In [1]: import numpy as np

In [2]: np.set_printoptions(precision=3, suppress=True, linewidth=160)

In [3]: J = np.load("dump.npy")

In [4]: J
Out[4]: 
array([[ 1.   ,  0.1  , -0.7  ,  0.437],
       [-0.4  , -0.1  ,  1.   , -0.386],
       [ 1.3  , -0.8  ,  0.5  , -3.163],
       [-0.6  , -0.7  , -0.4  , -2.794],
       [ 0.8  ,  0.1  ,  0.6  ,  0.431],
       [-0.6  , -0.6  , -0.3  , -2.355],
       [ 1.3  ,  0.5  , -0.8  ,  2.063],
       [ 0.4  , -0.7  , -0.2  , -2.85 ],
       [-1.   , -0.5  , -0.5  , -2.061],
       [-0.1  , -0.3  , -1.   , -1.125],
       [ 1.9  , -0.6  , -0.6  , -2.459],
       [ 0.6  , -0.1  , -0.1  , -0.477],
       [-0.1  , -0.3  ,  1.   , -1.267],
       [-0.3  , -1.2  , -0.7  , -4.862],
       [-1.7  , -0.2  ,  0.4  , -0.865],
       [-0.1  ,  1.7  ,  1.   ,  6.794],
       [-2.2  ,  0.7  , -0.5  ,  2.789],
       [-0.1  , -1.3  ,  0.2  , -5.162],
       [-1.   , -0.2  , -0.6  , -0.788],
       [-0.9  ,  0.5  ,  0.6  ,  2.066],
       [-1.7  ,  0.3  ,  1.9  ,  1.172],
       [ 1.1  , -2.1  , -0.1  , -8.369],
       [ 0.2  ,  2.3  , -0.3  ,  9.154],
       [ 2.   , -0.9  ,  0.2  , -3.614],
       [-0.4  ,  0.7  , -1.   ,  2.813],
       [-1.2  , -0.9  ,  0.3  , -3.589]])

In [5]: W = np.array([[0, 0, 3, 9, 7, 7],
   ...:     [7, 1, 0, 9, 9, 4],
   ...:     [3, 2, 6, 9, 0, 9],
   ...:     [6, 8, 9, 8, 5, 9]])

In [6]: b = np.array([6, 0, 2, 2, 8, 2])

In [7]: H = np.maximum(J @ W + b, 0)

In [8]: (H > 0).mean(axis=0)
Out[8]: array([0.462, 0.346, 0.385, 0.423, 0.462, 0.423])

In [9]: cent = np.array([[2, 0], [2, 3], [2, 0], [3, 3], [1, 0], [2, 3]])

In [10]: W @ cent
Out[10]: 
array([[54, 48],
       [60, 42],
       [67, 60],
       [93, 75]])

In [11]: data = np.load("sample19.npy")

In [12]: data
Out[12]: 
array([[ 3,  2,  3,  2],
       [-2, -3, -2, -3],
       [ 3,  2,  3,  2],
       [-2, -3, -2, -3]])

In [13]: np.round(np.linalg.det(2 * data), 3), round(float(np.linalg.det(data)), 3)
Out[13]: (np.float64(0.0), 0.0)

In [14]: np.round(np.poly(data), 3) + 0
Out[14]: array([  1.,   0., -20.,   0.,   0.])

In [15]: E = np.loadtxt("layer12.csv", delimiter=",")

In [16]: E
Out[16]: 
array([[1., 0., 0., 0., 0.],
       [1., 1., 0., 0., 0.],
       [1., 0., 1., 0., 0.],
       [1., 2., 2., 1., 0.],
       [0., 2., 2., 2., 1.]])

In [17]: vec = np.array([2, 2, -1, 2, 0])

In [18]: y = E @ vec

In [19]: b, lr = np.zeros(5), 1 / np.linalg.norm(E, 2) ** 2

In [20]: for i in range(6):
    ...:     b -= lr * E.T @ (E @ b - y)
    ...:     if i % 1 == 0: print(i, round(np.linalg.norm(E @ b - y), 3))
    ...: 
0 2.754
1 2.534
2 2.349
3 2.192
4 2.058
5 1.942

In [21]: b
Out[21]: array([1.056, 1.479, 0.774, 0.654, 0.206])

In [22]: round(np.linalg.cond(E), 3)
Out[22]: np.float64(28.851)

In [23]: A = np.load("test4.npy")

In [24]: A
Out[24]: 
array([[-3.,  2.,  6., -2., -3.,  0.,  0.,  0.,  0.,  0.,  0.,  0.],
       [-2., -2.,  8.,  7.,  3.,  0.,  0.,  0.,  0.,  0.,  0.,  0.],
       [-2., -5., -6.,  8., -4.,  0.,  0.,  0.,  0.,  0.,  0.,  0.],
       [ 1.,  5., -2., -3., -2.,  0.,  0.,  0.,  0.,  0.,  0.,  0.],
       [-2.,  4., -8., -2.,  6.,  0.,  0.,  0.,  0.,  0.,  0.,  0.],
       [ 0.,  0.,  0.,  0.,  0., -5.,  2., -7.,  0., -9., -9.,  0.],
       [ 0.,  0.,  0.,  0.,  0.,  5.,  3.,  6.,  1.,  1., -6.,  9.],
       [ 0.,  0.,  0.,  0.,  0.,  2., -5.,  6., -1.,  3., -6., -6.],
       [ 0.,  0.,  0.,  0.,  0., -1., -2.,  8.,  1.,  7., -6.,  1.],
       [ 0.,  0.,  0.,  0.,  0.,  8., -2., -2.,  0., -8., -6.,  6.],
       [ 0.,  0.,  0.,  0.,  0., -2.,  6.,  9.,  0.,  1.,  0.,  6.],
       [ 0.,  0.,  0.,  0.,  0., -2., -1.,  9.,  5.,  1.,  9., -3.]])

In [25]: # 2 groups of indices that never mix

In [26]: vec = np.array([-5, -4, 1, -1, 2, -4, -4, -3, -2, -1, 5, -3])

In [27]: np.einsum("ij,j->i", A, vec)
Out[27]: array([   9.,   25.,    8.,  -28.,    0.,   -3., -110.,  -19.,  -54.,  -58.,  -62.,   28.])

In [28]: A @ vec
Out[28]: array([   9.,   25.,    8.,  -28.,    0.,   -3., -110.,  -19.,  -54.,  -58.,  -62.,   28.])

In [29]: A @ (2 * vec)
Out[29]: array([  18.,   50.,   16.,  -56.,    0.,   -6., -220.,  -38., -108., -116., -124.,   56.])

In [30]: np.linalg.norm(A @ vec) <= np.linalg.norm(A, 2) * np.linalg.norm(vec) + 1e-9
Out[30]: np.True_
